>>> import numpy as np
>>> import numpy.linalg as la
>>> np.set_printoptions(precision=2, suppress=True, linewidth=140)
>>> rnd = lambda a: np.round(a, 2) + 0
>>> arr = np.load("run3.npy")
>>> arr
array([[0, 2, 0, 0, 0, 0],
       [0, 1, 0, 0, 0, 0],
       [5, 2, 0, 0, 0, 0],
       [0, 0, 0, 2, 0, 0],
       [0, 0, 0, 1, 0, 0],
       [0, 0, 5, 2, 0, 0],
       [0, 0, 0, 0, 0, 2],
       [0, 0, 0, 0, 0, 1],
       [0, 0, 0, 0, 5, 2]])
>>> P = arr @ la.solve(arr.T @ arr, arr.T)
>>> la.matrix_rank(np.eye(9) - P)
np.int64(3)
>>> T = np.stack([arr, 4 * arr, arr[::-1]])
>>> la.matrix_rank(T.reshape(3, -1))
np.int64(2)
>>> rnd(la.norm(T, axis=(1, 2)))
array([10.1, 40.4, 10.1])
>>> la.matrix_rank(T)
array([6, 6, 6])
>>> T.shape
(3, 9, 6)
>>> print(T.sum(axis=0))
[[ 0 10  0  0  5  2]
 [ 0  5  0  0  0  1]
 [25 10  0  0  0  2]
 [ 0  0  5 12  0  0]
 [ 0  0  0  6  0  0]
 [ 0  0 25 12  0  0]
 [ 5  2  0  0  0 10]
 [ 0  1  0  0  0  5]
 [ 0  2  0  0 25 10]]
>>> rng = np.random.default_rng(1989)
>>> other = arr + rng.integers(-2, 3, (9, 3)) @ rng.integers(-2, 3, (3, 6))
>>> other
array([[-4,  0, -4,  6,  3,  2],
       [-4, -6,  0,  0,  4, -3],
       [ 1, -5,  0,  0,  4, -3],
       [ 0,  4,  4,  2, -2,  4],
       [-2, -5,  3, -2,  2, -3],
       [ 2, -1,  8, -3, -1, -3],
       [ 4,  4, -6,  2, -2,  2],
       [ 0,  0, -6,  4,  1,  1],
       [ 2,  3,  1, -1,  3,  3]])
>>> other - arr
array([[-4, -2, -4,  6,  3,  2],
       [-4, -7,  0,  0,  4, -3],
       [-4, -7,  0,  0,  4, -3],
       [ 0,  4,  4,  0, -2,  4],
       [-2, -5,  3, -3,  2, -3],
       [ 2, -1,  3, -5, -1, -3],
       [ 4,  4, -6,  2, -2,  0],
       [ 0,  0, -6,  4,  1,  0],
       [ 2,  3,  1, -1, -2,  1]])
>>> rnd(la.svd(other - arr, compute_uv=False))
array([17.59, 14.26,  7.89,  0.  ,  0.  ,  0.  ])
>>> x = np.array([-1, -2, -1, 1, 1, 2])
>>> target = arr @ x
>>> rnd(la.solve(arr.T @ arr, arr.T @ target))
array([-1., -2., -1.,  1.,  1.,  2.])
>>> target
array([-4, -2, -9,  2,  1, -3,  4,  2,  9])
>>> target = target + 0.02 * rng.normal(size=9)
>>> rnd(target)
array([-4.01, -2.  , -9.02,  2.02,  1.  , -3.01,  4.02,  2.02,  8.99])
>>> beta, *_ = la.lstsq(arr, target)
>>> rnd(arr.T @ (target - arr @ beta))
array([0., 0., 0., 0., 0., 0.])
>>> rnd(beta)
array([-1.  , -2.  , -1.01,  1.01,  0.99,  2.01])
>>> x = np.array([2, 0, 2, 1, 2, 0])
>>> target = arr @ x
>>> beta, lr = np.zeros(6), 1 / la.norm(arr, 2) ** 2
>>> for i in range(300):
...     beta -= lr * arr.T @ (arr @ beta - target)
...     if i % 50 == 0: print(i, round(la.norm(arr @ beta - target), 2))
... 
0 2.16
50 0.0
100 0.0
150 0.0
200 0.0
250 0.0
>>> rnd(la.cond(arr))
np.float64(2.67)
>>> rnd(beta)
array([2., 0., 2., 1., 2., 0.])
>>> other = np.array([[-2, -1, 0, 1, -2, 0, -2, 1, -3, 1],
...     [1, -1, 0, -2, -2, -3, -1, 0, 3, -2],
...     [1, 2, 3, 1, -1, 2, 2, 2, -2, 3],
...     [3, 0, 1, 3, 1, 1, 2, 0, -1, -2],
...     [2, -3, 3, -2, -3, -1, -2, -1, -1, 1],
...     [3, 1, 3, -1, 2, -3, -1, 0, 2, 1],
...     [2, 1, -2, 2, 0, 1, 3, -3, -1, 0],
...     [1, 2, 0, 3, -3, -2, 2, -2, -3, -2],
...     [2, 0, 2, -1, -2, 1, 1, -3, 0, 3],
...     [1, 2, -2, 0, 0, -1, -1, -3, -3, 1]])
>>> X = other.T @ other
>>> X
array([[ 38,   6,  19,   4,  -3,  -8,  13, -19,   0,   3],
       [  6,  25,  -6,  16,   7,   2,  17,  -7, -12,   3],
       [ 19,  -6,  40,  -9,  -9,  -3,  -3,   9,   4,  17],
       [  4,  16,  -9,  34,   1,  11,  24,  -4, -25, -10],
       [ -3,   7,  -9,   1,  36,   6,   2,  11,  17,  -4],
       [ -8,   2,  -3,  11,   6,  31,  15,   6, -11,  12],
       [ 13,  17,  -3,  24,   2,  15,  33,  -9,  -9,  -3],
       [-19,  -7,   9,  -4,  11,   6,  -9,  37,  12,  -2],
       [  0, -12,   4, -25,  17, -11,  -9,  12,  47,  -9],
       [  3,   3,  17, -10,  -4,  12,  -3,  -2,  -9,  34]])
>>> other = la.inv(X)
>>> rnd(la.inv(other))
array([[ 38.,   6.,  19.,   4.,  -3.,  -8.,  13., -19.,   0.,   3.],
       [  6.,  25.,  -6.,  16.,   7.,   2.,  17.,  -7., -12.,   3.],
       [ 19.,  -6.,  40.,  -9.,  -9.,  -3.,  -3.,   9.,   4.,  17.],
       [  4.,  16.,  -9.,  34.,   1.,  11.,  24.,  -4., -25., -10.],
       [ -3.,   7.,  -9.,   1.,  36.,   6.,   2.,  11.,  17.,  -4.],
       [ -8.,   2.,  -3.,  11.,   6.,  31.,  15.,   6., -11.,  12.],
       [ 13.,  17.,  -3.,  24.,   2.,  15.,  33.,  -9.,  -9.,  -3.],
       [-19.,  -7.,   9.,  -4.,  11.,   6.,  -9.,  37.,  12.,  -2.],
       [  0., -12.,   4., -25.,  17., -11.,  -9.,  12.,  47.,  -9.],
       [  3.,   3.,  17., -10.,  -4.,  12.,  -3.,  -2.,  -9.,  34.]])
>>> print((np.abs(other) > 1e-9).astype(int))
[[1 1 1 1 1 1 1 1 1 1]
 [1 1 1 1 1 1 1 1 1 1]
 [1 1 1 1 1 1 1 1 1 1]
 [1 1 1 1 1 1 1 1 1 1]
 [1 1 1 1 1 1 1 1 1 1]
 [1 1 1 1 1 1 1 1 1 1]
 [1 1 1 1 1 1 1 1 1 1]
 [1 1 1 1 1 1 1 1 1 1]
 [1 1 1 1 1 1 1 1 1 1]
 [1 1 1 1 1 1 1 1 1 1]]
>>> E = np.load("case5.npy")
>>> E
array([[ 0.9, -0.8, -0.4,  1.9, -0.3,  4.5,  0.8, -0.1, -0.1,  0.5],
       [-2.7, -0.9, -0.1,  1. , -0.5,  0. , -0.8, -1.8, -0.9,  0.3],
       [ 0.8,  0.1, -0.6,  0. , -0.4, -3.3,  0.2,  1.8, -0.4, -1.5],
       [-1.7, -1.3, -0.6, -0.6,  0. ,  3.9, -1.6, -1.2,  1.4,  0. ],
       [-0.3, -1.2,  0.6,  0.4,  1.2, -5.7,  1.1,  0.6,  0. ,  1.1],
       [ 4.2, -0.5,  0.9, -1.8, -0.4, -3.9,  0.7,  0.6,  0.5,  0.2]])
>>> T = np.stack([E, 4 * E, E[::-1]])
>>> np.einsum("bij,cij->bc", T, T)
array([[ 162.04,  648.16,  -67.04],
       [ 648.16, 2592.64, -268.16],
       [ -67.04, -268.16,  162.04]])
>>> la.matrix_rank(T)
array([6, 6, 6])
>>> m1 = np.load("mat.npy")
>>> m1
array([[-2,  2, -4,  4],
       [-1,  1, -2,  2],
       [ 0,  0,  0,  0],
       [-2,  2, -4,  4],
       [-1,  1, -2,  2]])
>>> # rows and columns are dependent
>>> rank = la.matrix_rank(m1)
>>> rank
np.int64(1)
>>> N = la.svd(m1)[2][rank:].T
>>> rnd(m1 @ N)
array([[0., 0., 0.],
       [0., 0., 0.],
       [0., 0., 0.],
       [0., 0., 0.],
       [0., 0., 0.]])
>>> np.allclose(m1 @ N, 0)
True
>>> print(rnd(N @ N.T))
[[ 0.9  0.1 -0.2  0.2]
 [ 0.1  0.9  0.2 -0.2]
 [-0.2  0.2  0.6  0.4]
 [ 0.2 -0.2  0.4  0.6]]
>>> la.matrix_rank(m1.T @ m1), la.matrix_rank(m1 @ m1.T)
(np.int64(1), np.int64(1))
>>> [int(la.matrix_rank(m1[:i])) for i in range(1, len(m1) + 1)]
[1, 1, 1, 1, 1]
>>> N.shape
(4, 3)
>>> u = np.array([-3, 3, -1])
>>> np.cross(m1[4, :3], m1[3, :3])
array([0, 0, 0])
>>> print(np.polyval(u, m1[4]))
[ -7  -1 -19  -7]
>>> W0 = np.load("sample12.npy")
>>> print(rnd(W0))
[[-0.12 -0.01  0.03]
 [ 0.06 -0.3  -0.4 ]
 [-0.59  0.34 -0.23]
 [ 0.19  0.43 -0.06]
 [ 0.59 -0.3   0.02]
 [ 0.19  0.19  0.09]
 [ 0.12  0.25 -0.07]
 [ 0.03 -0.07 -0.84]
 [-0.19 -0.19  0.05]
 [ 0.31  0.24 -0.27]
 [ 0.25  0.57  0.01]]
>>> cent = W0[[8, 7]].astype(float)
>>> for _ in range(3):
...     idx = la.norm(W0[:, None] - cent, axis=-1).argmin(axis=1)
...     cent = np.array([W0[idx == j].mean(axis=0) for j in range(2)])
... 
>>> idx
array([0, 1, 0, 0, 0, 0, 0, 1, 0, 0, 0])
>>> np.bincount(idx)
array([9, 2])
>>> rnd(cent[1] - cent[0])
array([-0.04, -0.35, -0.57])
